$ python -q
>>> import numpy as np
>>> np.set_printoptions(precision=2, suppress=True, linewidth=140, floatmode="fixed")
>>> O, _ = np.linalg.qr(np.array([[0.2, -0.6, 1.0, 0.6, -0.7, -1.5, 0.6, -1.3],
...     [0.0, 1.9, -0.9, 0.4, 2.1, 1.1, -0.3, 0.8],
...     [-0.1, -0.7, -0.9, -1.3, -1.2, 0.3, 0.2, -0.9],
...     [-0.2, -0.8, -0.1, 0.6, 0.9, 0.9, 0.6, 0.5],
...     [1.6, 2.5, 0.7, -3.9, 0.0, 1.6, 0.8, 0.1],
...     [0.5, 0.1, -0.2, -0.2, 1.1, 0.0, 0.2, 0.0],
...     [-1.7, 1.4, 0.1, 1.1, -1.6, -0.3, 1.2, 1.0],
...     [-0.2, -2.1, 1.5, 0.0, 0.5, 0.6, -1.0, -1.1]]))
>>> ev = np.array([1, 2, 0, 1, 2, 1, 2, 1])
>>> A = O @ np.diag(ev) @ O.T
>>> A
array([[ 1.21, -0.25,  0.33,  0.15, -0.20,  0.18, -0.10, -0.43],
       [-0.25,  1.46, -0.27,  0.03,  0.33,  0.01,  0.27,  0.23],
       [ 0.33, -0.27,  0.86,  0.07,  0.12,  0.03,  0.13,  0.23],
       [ 0.15,  0.03,  0.07,  1.56,  0.06,  0.41,  0.09,  0.24],
       [-0.20,  0.33,  0.12,  0.06,  1.09,  0.12,  0.13, -0.41],
       [ 0.18,  0.01,  0.03,  0.41,  0.12,  1.31,  0.17,  0.11],
       [-0.10,  0.27,  0.13,  0.09,  0.13,  0.17,  1.20, -0.49],
       [-0.43,  0.23,  0.23,  0.24, -0.41,  0.11, -0.49,  1.32]])
>>> np.argsort(-np.linalg.norm(A, axis=0).round(6), kind="stable")[:3]
array([3, 7, 1])
>>> np.linalg.matrix_rank(A, rtol=0.1)
np.int64(7)
>>> vec = np.array([-9, -1, -4, 5, -6, 3, 9, 5])
>>> A @ vec
array([-12.50,   3.68,  -4.10,   9.02,  -5.78,   5.54,   8.61,   8.95])
>>> (A * vec).sum(axis=1)
array([-12.50,   3.68,  -4.10,   9.02,  -5.78,   5.54,   8.61,   8.95])
>>> np.sign((A @ vec).round(6))
array([-1.00,  1.00, -1.00,  1.00, -1.00,  1.00,  1.00,  1.00])
>>> Z = 5 * np.array([[1.0, -0.8, -0.8, -1.4, 0.5, 1.2, -0.1, 2.2],
...     [-0.9, -0.4, 0.1, -0.1, -1.0, 2.2, -0.7, 1.3],
...     [3.1, 1.3, 0.6, -1.3, -0.2, 0.1, 1.0, 0.3]])
>>> rng = np.random.default_rng(784)
>>> z = rng.integers(0, 3, 39)
>>> feats = Z[z] + rng.normal(size=(39, 8))
>>> feats
array([[14.86,  6.64,  1.49, -6.94, -2.38, -0.02,  4.05,  1.79],
       [-4.46, -1.96, -1.55, -3.02, -5.65, 11.47, -2.43,  7.00],
       [ 4.31, -4.13, -4.35, -7.37,  2.47,  5.18, -1.38, 11.09],
       [-7.77, -2.89,  0.35,  1.10, -3.66, 10.41, -3.08,  6.50],
       [-3.79, -4.35,  0.16, -0.14, -4.93, 11.58, -4.08,  6.99],
       [13.80,  6.62,  2.03, -6.38,  0.81, -1.31,  3.78, -1.00],
       [17.12,  5.95,  2.83, -6.40, -1.34, -0.39,  7.57,  1.76],
       [ 4.16, -5.13, -5.23, -6.38,  1.69,  6.83,  0.28, 10.12],
       [16.81,  7.13,  3.35, -7.18,  0.90,  1.66,  6.54,  1.19],
       [-4.77, -2.28,  1.49,  0.03, -5.69, 10.72, -2.20,  7.44],
       [-5.27, -1.42,  0.64,  0.26, -5.24, 11.52, -6.09,  7.27],
       [ 4.17, -3.41, -4.32, -6.64,  2.95,  4.20, -1.85, 10.49],
       [17.51,  5.31,  2.07, -6.87, -1.73,  1.84,  4.47,  0.68],
       [-4.95, -2.43,  1.20,  0.33, -5.04, 12.01, -4.87,  5.90],
       [16.19,  5.87,  2.47, -4.44, -0.29,  0.86,  4.23,  1.09],
       [ 6.04, -3.89, -3.44, -6.98,  1.33,  8.20,  0.02, 11.22],
       [-3.38, -2.08,  2.21, -0.18, -6.13, 11.40, -4.54,  6.91],
       [-5.13, -2.27,  0.01, -0.46, -7.18, 12.39, -2.09,  5.77],
       [-5.14, -3.96, -1.22,  0.52, -6.32, 10.71, -3.99,  8.24],
       [ 4.54, -3.84, -2.55, -7.34,  1.47,  6.97,  1.17, 12.08],
       [16.70,  6.94,  2.31, -7.13, -1.94,  2.02,  5.86,  2.80],
       [ 4.80, -4.16, -4.57, -6.85,  3.83,  5.73, -0.89, 10.89],
       [ 4.71, -4.50, -4.86, -7.91,  3.13,  5.50,  0.56, 10.97],
       [ 4.70, -4.14, -5.91, -6.45,  1.76,  5.19, -1.88, 11.89],
       [15.71,  7.50,  3.07, -5.47, -1.00, -0.18,  6.37, -0.92],
       [-5.09, -2.76,  0.12, -1.35, -3.63, 12.39, -3.78,  6.50],
       [ 4.47, -4.27, -3.62, -7.94,  3.43,  4.61,  0.13, 11.95],
       [14.48,  5.11,  1.03, -6.92, -0.50,  2.07,  4.50,  0.67],
       [-3.69, -0.59,  0.41,  0.57, -3.89, 11.11, -5.18,  5.03],
       [-1.44, -2.55,  2.52, -1.46, -3.99,  9.76, -2.53,  5.88],
       [-4.95,  0.67, -1.08, -1.75, -5.32, 10.04, -3.05,  6.93],
       [-6.40, -2.87,  0.06, -0.98, -5.53, 12.11, -3.60,  7.33],
       [-2.96, -2.16,  1.86, -1.14, -4.74, 10.08, -2.05,  5.87],
       [-4.13, -3.25, -0.38, -0.70, -7.10,  9.94, -2.70,  4.39],
       [15.60,  4.95,  3.80, -7.67, -2.04,  0.24,  6.27,  2.27],
       [15.11,  6.99,  1.73, -6.87,  0.61,  0.48,  6.34,  2.49],
       [ 5.72, -5.02, -4.14, -6.60,  2.84,  4.24,  0.84, 11.90],
       [ 6.55, -1.48, -2.74, -6.58,  1.37,  5.66,  0.05, 11.20],
       [-3.21, -2.87,  0.45,  1.51, -4.97, 12.51, -4.21,  5.92]])
>>> vec = np.array([6, 1, 9, 8, 6, 2, 0, 2])
>>> h1 = np.maximum(feats @ vec, 0)
>>> np.flatnonzero(h1 > 1e-9)
array([ 0,  5,  6,  8, 12, 14, 20, 24, 27, 29, 34, 35, 37, 38])
>>> feats.T @ h1
array([12079.70,  4754.47,  1895.20, -4929.49,  -577.36,   621.50,  4196.12,   957.02])
>>> mat = np.loadtxt("layer14.csv", delimiter=",")
>>> mat
array([[ 1.00,  2.00,  3.00,  2.00,  2.00,  1.00,  0.00,  2.00],
       [ 2.00,  2.00,  4.00,  3.00,  3.00,  4.00,  1.00,  4.00],
       [ 4.00,  2.00,  6.00,  4.00,  4.00,  6.00,  3.00,  5.00],
       [ 4.00,  2.00,  8.00,  6.00,  5.00,  6.00,  5.00,  5.00],
       [ 7.00,  3.00,  9.00,  7.00,  5.00,  7.00,  7.00,  6.00],
       [ 7.00,  5.00, 10.00, 10.00,  8.00,  8.00,  8.00,  7.00],
       [ 7.00,  7.00, 11.00, 10.00, 11.00, 10.00, 10.00, 10.00],
       [10.00,  9.00, 11.00, 12.00, 11.00, 11.00, 10.00, 13.00],
       [10.00, 10.00, 13.00, 12.00, 13.00, 11.00, 11.00, 13.00],
       [13.00, 10.00, 15.00, 12.00, 14.00, 12.00, 14.00, 13.00],
       [13.00, 11.00, 18.00, 12.00, 17.00, 12.00, 14.00, 15.00],
       [14.00, 14.00, 21.00, 13.00, 20.00, 14.00, 16.00, 18.00],
       [16.00, 14.00, 21.00, 13.00, 21.00, 15.00, 16.00, 18.00],
       [16.00, 16.00, 22.00, 16.00, 24.00, 18.00, 16.00, 18.00]])
>>> np.abs(np.linalg.svd(mat)[2][-1])
array([0.20, 0.65, 0.23, 0.21, 0.50, 0.30, 0.15, 0.26])
>>> round(np.linalg.norm(mat, 2) / np.linalg.norm(mat), 2)
np.float64(1.0)
>>> data = np.load("data.npy")
>>> data
array([[-1.67, -1.75, -1.13],
       [-1.06, -0.88,  2.68],
       [-1.47,  0.91, -4.15],
       [ 3.42, -3.23,  1.23],
       [ 1.42,  1.82, -2.73],
       [ 2.47, -4.97, -0.97],
       [ 2.44,  4.54, -4.70],
       [ 0.21,  5.05, -1.14],
       [ 1.48, -7.92,  0.52],
       [-3.26,  3.73,  1.99],
       [-2.96,  6.18,  0.46],
       [-0.23,  3.14, -4.46],
       [-2.45,  1.49,  0.10],
       [-2.36,  0.23, -1.45],
       [ 0.20, -1.04,  1.39],
       [ 4.19,  3.94, -0.10],
       [ 1.24,  0.13,  3.98],
       [ 1.39,  2.79,  2.68],
       [ 0.10,  1.00,  0.82],
       [ 1.03, -3.31,  1.84],
       [ 0.74, -2.09, -0.68],
       [-2.45,  4.62,  2.70],
       [-3.17,  2.60, -0.02],
       [ 0.97,  2.18,  2.32],
       [ 0.18, -1.92, -0.37],
       [-0.87, -3.45,  2.35]])
>>> T = np.stack([data, -3 * data, data[::-1]])
>>> T.shape
(3, 26, 3)
>>> np.linalg.matrix_rank(T.reshape(3, -1))
np.int64(2)
>>> G = np.cov(data, rowvar=False)
>>> np.argsort(-data.std(axis=0).round(6), kind="stable")
array([1, 2, 0])
>>> data.std(axis=0)
array([2.01, 3.39, 2.26])
>>> np.median(data, axis=0)
array([0.19, 0.96, 0.28])
>>> G.shape
(3, 3)
>>> np.corrcoef(data.T)
array([[ 1.00, -0.29, -0.07],
       [-0.29,  1.00, -0.16],
       [-0.07, -0.16,  1.00]])
>>> np.polyfit(data[:, 2], data[:, 1], 1)
array([-0.25,  0.56])
>>> vec = np.array([-2, -1, -2])
>>> y = data @ vec
>>> np.round(np.linalg.pinv(data) @ data, 2) + 0
array([[1.00, 0.00, 0.00],
       [0.00, 1.00, 0.00],
       [0.00, 0.00, 1.00]])
>>> np.linalg.lstsq(data, y)[0]
array([-2.00, -1.00, -2.00])
>>> y = y + 0.02 * rng.normal(size=26)
>>> y
array([  7.35,  -2.36,  10.32,  -6.06,   0.79,   1.94,  -0.02,  -3.19,   3.89,  -1.19,  -1.19,   6.26,   3.19,   7.41,  -2.15, -12.12,
       -10.54, -10.94,  -2.83,  -2.40,   1.95,  -5.16,   3.77,  -8.79,   2.30,   0.47])
>>> b, *_ = np.linalg.lstsq(data, y)
>>> b
array([-2.00, -1.00, -2.00])
>>> round(float(np.linalg.norm(y - data @ b)), 2)
0.1
>>> Z = data[[21, 8]].astype(float)
>>> for _ in range(7):
...     z = np.linalg.norm(data[:, None] - Z, axis=-1).argmin(axis=1)
...     Z = np.array([data[z == j].mean(axis=0) for j in range(2)])
... 
>>> z
array([1, 1, 0, 1, 0, 1, 0, 0, 1, 0, 0, 0, 0, 0, 1, 0, 1, 0, 0, 1, 1, 0, 0, 0, 1, 1])
>>> Z
array([[-0.51,  2.95, -0.51],
       [ 0.65, -2.77,  0.99]])
>>> np.bincount(z)
array([15, 11])
>>> J = np.array([[2, -2, 2, 1, 1, 1, 1, 0, -2, 2],
...     [-1, 1, -1, 1, -1, -2, -1, 1, -1, -1],
...     [-2, 0, 0, -2, 0, 1, -2, -1, 0, -1],
...     [2, -1, 0, 1, 2, 1, -1, -2, 0, -2],
...     [-2, 0, -2, 2, 0, -2, -2, 0, 2, -2],
...     [1, 0, -1, -1, 0, -2, 1, -1, -2, 1],
...     [-1, 2, 2, -1, -1, -2, 0, 1, -1, -2]])
>>> J
array([[ 2, -2,  2,  1,  1,  1,  1,  0, -2,  2],
       [-1,  1, -1,  1, -1, -2, -1,  1, -1, -1],
       [-2,  0,  0, -2,  0,  1, -2, -1,  0, -1],
       [ 2, -1,  0,  1,  2,  1, -1, -2,  0, -2],
       [-2,  0, -2,  2,  0, -2, -2,  0,  2, -2],
       [ 1,  0, -1, -1,  0, -2,  1, -1, -2,  1],
       [-1,  2,  2, -1, -1, -2,  0,  1, -1, -2]])
>>> u, r1 = J[1], J[6]
>>> u @ r1
np.int64(9)
>>> pr = (u @ r1) / (u @ u) * u
>>> np.linalg.matrix_rank(np.outer(u, r1))
np.int64(1)
>>> np.outer(u, r1)
array([[ 1, -2, -2,  1,  1,  2,  0, -1,  1,  2],
       [-1,  2,  2, -1, -1, -2,  0,  1, -1, -2],
       [ 1, -2, -2,  1,  1,  2,  0, -1,  1,  2],
       [-1,  2,  2, -1, -1, -2,  0,  1, -1, -2],
       [ 1, -2, -2,  1,  1,  2,  0, -1,  1,  2],
       [ 2, -4, -4,  2,  2,  4,  0, -2,  2,  4],
       [ 1, -2, -2,  1,  1,  2,  0, -1,  1,  2],
       [-1,  2,  2, -1, -1, -2,  0,  1, -1, -2],
       [ 1, -2, -2,  1,  1,  2,  0, -1,  1,  2],
       [ 1, -2, -2,  1,  1,  2,  0, -1,  1,  2]])
>>> pr
array([-0.69,  0.69, -0.69,  0.69, -0.69, -1.38, -0.69,  0.69, -0.69, -0.69])
>>> round(float(np.linalg.norm(u + r1) ** 2 + np.linalg.norm(u - r1) ** 2), 2)
68.0
